$ python -q
>>> import numpy as np
>>> from numpy import linalg as LA
>>> np.set_printoptions(precision=2, suppress=True, linewidth=100, sign=" ")
>>> def rnd(a):
...     return np.round(a, 2) + 0
... 
>>> Q, _ = LA.qr(np.array([[0.8, 1.3, -0.1, 1.0, -0.1, -0.6, 0.1],
...     [0.5, 1.7, 0.3, -0.5, 0.1, -0.2, 1.1],
...     [-0.6, -0.2, 0.4, -0.9, -1.0, -1.2, 1.3],
...     [-0.4, 0.9, 0.9, -0.5, 1.8, -0.6, -1.5],
...     [0.0, -1.6, -0.6, -0.7, 1.5, -0.8, 0.4],
...     [1.9, 1.9, -0.5, -0.8, 0.1, 1.3, 0.1],
...     [0.8, 1.3, 1.0, -1.4, 1.8, 0.8, 0.2]]))
>>> ev = np.array([0, -1, -2, -3, 1, -1, -1])
>>> E = Q @ np.diag(ev) @ Q.T
>>> rnd(E)
array([[-1.53,  0.47,  0.44,  0.23,  0.47,  0.64,  0.15],
       [ 0.47, -1.25, -0.59,  0.11, -0.04, -0.17,  0.31],
       [ 0.44, -0.59, -0.99, -0.78, -0.86, -0.55,  0.11],
       [ 0.23,  0.11, -0.78, -0.16,  0.55, -0.25, -0.37],
       [ 0.47, -0.04, -0.86,  0.55, -0.73, -0.24, -0.26],
       [ 0.64, -0.17, -0.55, -0.25, -0.24, -0.67,  0.52],
       [ 0.15,  0.31,  0.11, -0.37, -0.26,  0.52, -1.67]])
>>> rank = LA.matrix_rank(E)
>>> rank
np.int64(6)
>>> null = LA.svd(E)[2][rank:].T
>>> null.shape
(7, 1)
>>> LA.matrix_rank(E.T @ E), LA.matrix_rank(E @ E.T)
(np.int64(6), np.int64(6))
>>> [int(LA.matrix_rank(E[:, :j + 1])) for j in range(7)]
[1, 2, 3, 4, 5, 6, 6]
>>> rnd(null[:, 0] / null[np.abs(null[:, 0]).round(6).argmax(), 0])
array([ 0.42,  0.26, -0.32, -0.21,  0.  ,  1.  ,  0.42])
>>> [int(LA.matrix_rank(E[:i])) for i in range(1, len(E) + 1)]
[1, 2, 3, 4, 5, 6, 6]
>>> left, sigma, VT = LA.svd(E)
>>> np.argmax(sigma[:-1] / (sigma[1:] + 1e-6)) + 1
np.int64(6)
>>> rnd(sigma)
array([ 3.,  2.,  1.,  1.,  1.,  1.,  0.])
>>> Y = left[:, :6] @ np.diag(sigma[:6]) @ VT[:6]
>>> LA.matrix_rank(Y)
np.int64(6)
>>> rnd(LA.norm(E - Y) / LA.norm(E))
np.float64(0.0)
>>> rnd(Y)
array([[-1.53,  0.47,  0.44,  0.23,  0.47,  0.64,  0.15],
       [ 0.47, -1.25, -0.59,  0.11, -0.04, -0.17,  0.31],
       [ 0.44, -0.59, -0.99, -0.78, -0.86, -0.55,  0.11],
       [ 0.23,  0.11, -0.78, -0.16,  0.55, -0.25, -0.37],
       [ 0.47, -0.04, -0.86,  0.55, -0.73, -0.24, -0.26],
       [ 0.64, -0.17, -0.55, -0.25, -0.24, -0.67,  0.52],
       [ 0.15,  0.31,  0.11, -0.37, -0.26,  0.52, -1.67]])
>>> rnd(np.abs(LA.eigvals(E)).max())
np.float64(3.0)
>>> rnd(np.sort(np.abs(LA.eigvals(E))))
array([ 0.,  1.,  1.,  1.,  1.,  2.,  3.])
>>> rnd((E + E.T) / 2)
array([[-1.53,  0.47,  0.44,  0.23,  0.47,  0.64,  0.15],
       [ 0.47, -1.25, -0.59,  0.11, -0.04, -0.17,  0.31],
       [ 0.44, -0.59, -0.99, -0.78, -0.86, -0.55,  0.11],
       [ 0.23,  0.11, -0.78, -0.16,  0.55, -0.25, -0.37],
       [ 0.47, -0.04, -0.86,  0.55, -0.73, -0.24, -0.26],
       [ 0.64, -0.17, -0.55, -0.25, -0.24, -0.67,  0.52],
       [ 0.15,  0.31,  0.11, -0.37, -0.26,  0.52, -1.67]])
>>> rnd(np.trace(E))
np.float64(-7.0)
>>> left, sigma, VT = LA.svd(E, full_matrices=False)
>>> rnd(sigma / sigma[0])
array([ 1.  ,  0.67,  0.33,  0.33,  0.33,  0.33,  0.  ])
>>> rnd(np.abs(VT[0]))
array([ 0.55,  0.38,  0.53,  0.13,  0.31,  0.38,  0.12])
>>> rnd(VT @ VT.T)
array([[ 1.,  0.,  0.,  0.,  0.,  0.,  0.],
       [ 0.,  1.,  0.,  0.,  0.,  0.,  0.],
       [ 0.,  0.,  1.,  0.,  0.,  0.,  0.],
       [ 0.,  0.,  0.,  1.,  0.,  0.,  0.],
       [ 0.,  0.,  0.,  0.,  1.,  0.,  0.],
       [ 0.,  0.,  0.,  0.,  0.,  1.,  0.],
       [ 0.,  0.,  0.,  0.,  0.,  0.,  1.]])
>>> left.shape, sigma.shape, VT.shape
((7, 7), (7,), (7, 7))
>>> data = np.load("test14.npy")
>>> data
array([[ 21,  14,  32],
       [ 17,  12,  26],
       [  0,   0,   0],
       [  0,   0,   0],
       [  3,   5,   5],
       [  9,   8,  14],
       [ 21,  14,  32],
       [ 15,  11,  23],
       [  1,   4,   2],
       [  0,   2,   0],
       [  9,   8,  14],
       [ 11,   9,  17],
       [  0,   2,   0],
       [  0,   3,   0],
       [ 17,  12,  26],
       [  0,   1,   0]])
>>> P = data @ LA.solve(data.T @ data, data.T)
>>> rnd(LA.eigvalsh(P))
array([ 0.,  0.,  0.,  0.,  0.,  0.,  0.,  0.,  0.,  0.,  0.,  0.,  0.,  1.,  1.,  1.])
>>> np.allclose(P @ P, P)
True
>>> rnd(np.diag(P))
array([ 0.27,  0.15,  0.  ,  0.  ,  0.3 ,  0.13,  0.27,  0.12,  0.4 ,  0.22,  0.13,  0.1 ,  0.22,
        0.5 ,  0.15,  0.06])
>>> d = LA.norm(data[:, None] - data[None], axis=-1)
>>> d[8].round(6).argsort(kind="stable")[:4]
array([  8,  13,   9,  12])
>>> d.mean(axis=1).argmax()
np.int64(0)
>>> Q, _ = LA.qr(np.array([[-0.9, -0.4, -0.8, 0.5, 0.2, 0.3, -0.1],
...     [-0.3, 0.4, 0.9, -0.6, 0.4, -1.0, 0.4],
...     [-0.9, 0.1, 1.0, 1.3, 0.4, -1.0, 1.6],
...     [-0.8, 0.8, 1.2, 1.2, 0.6, 0.6, 1.6],
...     [0.1, -0.1, -0.7, 0.2, 0.2, 1.2, 1.2],
...     [-0.1, 0.3, -0.1, 0.2, 0.1, 0.0, 0.2],
...     [0.7, -0.8, 1.2, 1.2, 1.4, -0.8, -1.2]]))
>>> ev = np.array([0, 3, 0, 0, -3, -3, 2])
>>> W0 = Q @ np.diag(ev) @ Q.T
>>> rnd(W0)
array([[ 1.17, -1.11,  0.56, -0.94, -0.83, -0.4 ,  0.73],
       [-1.11, -0.66,  0.61,  0.06, -0.55, -0.61, -0.87],
       [ 0.56,  0.61, -0.2 ,  0.09,  1.46, -0.84,  0.5 ],
       [-0.94,  0.06,  0.09,  0.08, -0.86,  1.32, -0.66],
       [-0.83, -0.55,  1.46, -0.86,  0.18, -0.46, -0.5 ],
       [-0.4 , -0.61, -0.84,  1.32, -0.46, -2.03, -0.57],
       [ 0.73, -0.87,  0.5 , -0.66, -0.5 , -0.57,  0.45]])
>>> left, sigma, VT = LA.svd(W0)
>>> evecs = VT[:(sigma > 1e-8).sum()]
>>> rng = np.random.default_rng(376785)
>>> vec = W0[4] + 3 * W0[5] + rng.integers(2) * np.eye(7)[0]
>>> rnd(vec)
array([-2.03, -2.39, -1.07,  3.11, -1.2 , -6.54, -2.22])
>>> LA.matrix_rank(np.vstack([W0, vec]))
np.int64(4)
